% python3 -q
>>> import numpy as np
>>> np.set_printoptions(suppress=True, linewidth=100)
>>> K = np.loadtxt("sample11.csv", delimiter=",")
>>> K
array([[2., 4., 0., 0.],
       [4., 2., 4., 0.],
       [0., 4., 1., 4.],
       [0., 0., 4., 0.]])
>>> other = np.array([[3, -7, -7], [7, 8, -3]])
>>> W2 = np.kron(other, K)
>>> W2
array([[  6.,  12.,   0.,   0., -14., -28.,  -0.,  -0., -14., -28.,  -0.,  -0.],
       [ 12.,   6.,  12.,   0., -28., -14., -28.,  -0., -28., -14., -28.,  -0.],
       [  0.,  12.,   3.,  12.,  -0., -28.,  -7., -28.,  -0., -28.,  -7., -28.],
       [  0.,   0.,  12.,   0.,  -0.,  -0., -28.,  -0.,  -0.,  -0., -28.,  -0.],
       [ 14.,  28.,   0.,   0.,  16.,  32.,   0.,   0.,  -6., -12.,  -0.,  -0.],
       [ 28.,  14.,  28.,   0.,  32.,  16.,  32.,   0., -12.,  -6., -12.,  -0.],
       [  0.,  28.,   7.,  28.,   0.,  32.,   8.,  32.,  -0., -12.,  -3., -12.],
       [  0.,   0.,  28.,   0.,   0.,   0.,  32.,   0.,  -0.,  -0., -12.,  -0.]])
>>> A = np.load("m.npy")
>>> A.round(1) + 0
array([[-1.2,  0.3,  3.2,  0.5,  1.1],
       [-1.9,  0.8, -0.5,  0.5, -1.2],
       [-1.1,  1.3,  2.2, -1. , -1.1],
       [-0.1,  0.8,  1.4,  0.1,  0.7],
       [ 3.6, -5.8, -3. , -1.6, -0.2],
       [-0.6,  0.8,  2.8,  0.2,  1. ],
       [-1.9,  0.5,  1.6, -0.3, -1.2],
       [ 3.3, -0.9,  1. ,  0.4,  3.7],
       [ 1.7, -5.2, -1.9, -0.7, -0.2],
       [-0.6,  2.7, -1.9,  0.6, -0.7],
       [ 1. ,  0.6,  0.2, -0.2,  0.7],
       [ 0. , -3.7, -0.6, -0.9, -1.2],
       [-0.8,  2.2,  3.6,  0.6,  1.8]])
>>> # rank 4
>>> other = np.array([[-2, -2, 1], [-1, 1, -2], [2, 0, -3], [-3, 3, -1], [-1, -1, 0]])
>>> np.linalg.matrix_rank(np.vstack([A, other.T]))
np.int64(5)
>>> np.round(np.einsum("ij->j", A), 1)
array([ 1.5, -5.6,  8.4, -1.9,  3.2])
>>> np.vstack([A, other.T]).shape
(16, 5)
>>> dist = np.linalg.norm(A[:, None] - A[None], axis=-1)
>>> dist[7].round(6).argsort(kind="stable")[:4]
array([ 7, 10,  3,  5])
>>> dist.shape
(13, 13)
>>> np.linalg.matrix_rank(dist ** 2)
np.int64(6)
>>> np.round(np.linalg.norm(A, axis=1), 1)
array([3.7, 2.5, 3.2, 1.8, 7.6, 3.1, 2.8, 5.2, 5.8, 3.4, 1.4, 4. , 4.7])
>>> print(np.round(np.linalg.norm(A, "nuc"), 1))
26.1
>>> np.round(np.linalg.norm(A[9], 1), 1), round(np.linalg.norm(A[9], np.inf), 1)
(np.float64(6.4), np.float64(2.7))
>>> print(np.round(np.linalg.norm(A, 2), 1))
11.9
>>> round(np.linalg.norm(A[9] - A[12]), 1)
np.float64(6.1)
>>> np.round(np.linalg.norm(A, 1), 1), np.round(np.linalg.norm(A, np.inf), 1)
(np.float64(25.6), np.float64(14.1))
>>> np.linalg.norm(A, axis=1).argmax()
np.int64(4)
>>> np.round(np.linalg.norm(A, axis=1), 1)
array([3.7, 2.5, 3.2, 1.8, 7.6, 3.1, 2.8, 5.2, 5.8, 3.4, 1.4, 4. , 4.7])
>>> np.round(np.linalg.norm(A, axis=0), 1)
array([6.3, 9.6, 7.6, 2.5, 5.2])
>>> Uu, sigma, VT = np.linalg.svd(A)
>>> print(np.argmax(sigma[:-1] / (sigma[1:] + 1e-6)) + 1)
4
>>> sigma.round(1) + 0
array([11.9,  7. ,  5.1,  2.1,  0. ])
>>> other = Uu[:, :4] @ np.diag(sigma[:4]) @ VT[:4]
>>> np.linalg.matrix_rank(other)
np.int64(4)
>>> print(round(float(np.abs(A - other).max()), 1))
0.0
>>> np.round(np.linalg.norm(A - other, 2), 1), round(float(sigma[4]), 1)
(np.float64(0.0), 0.0)
>>> print(np.round(np.linalg.norm(A - other) / np.linalg.norm(A), 1))
0.0
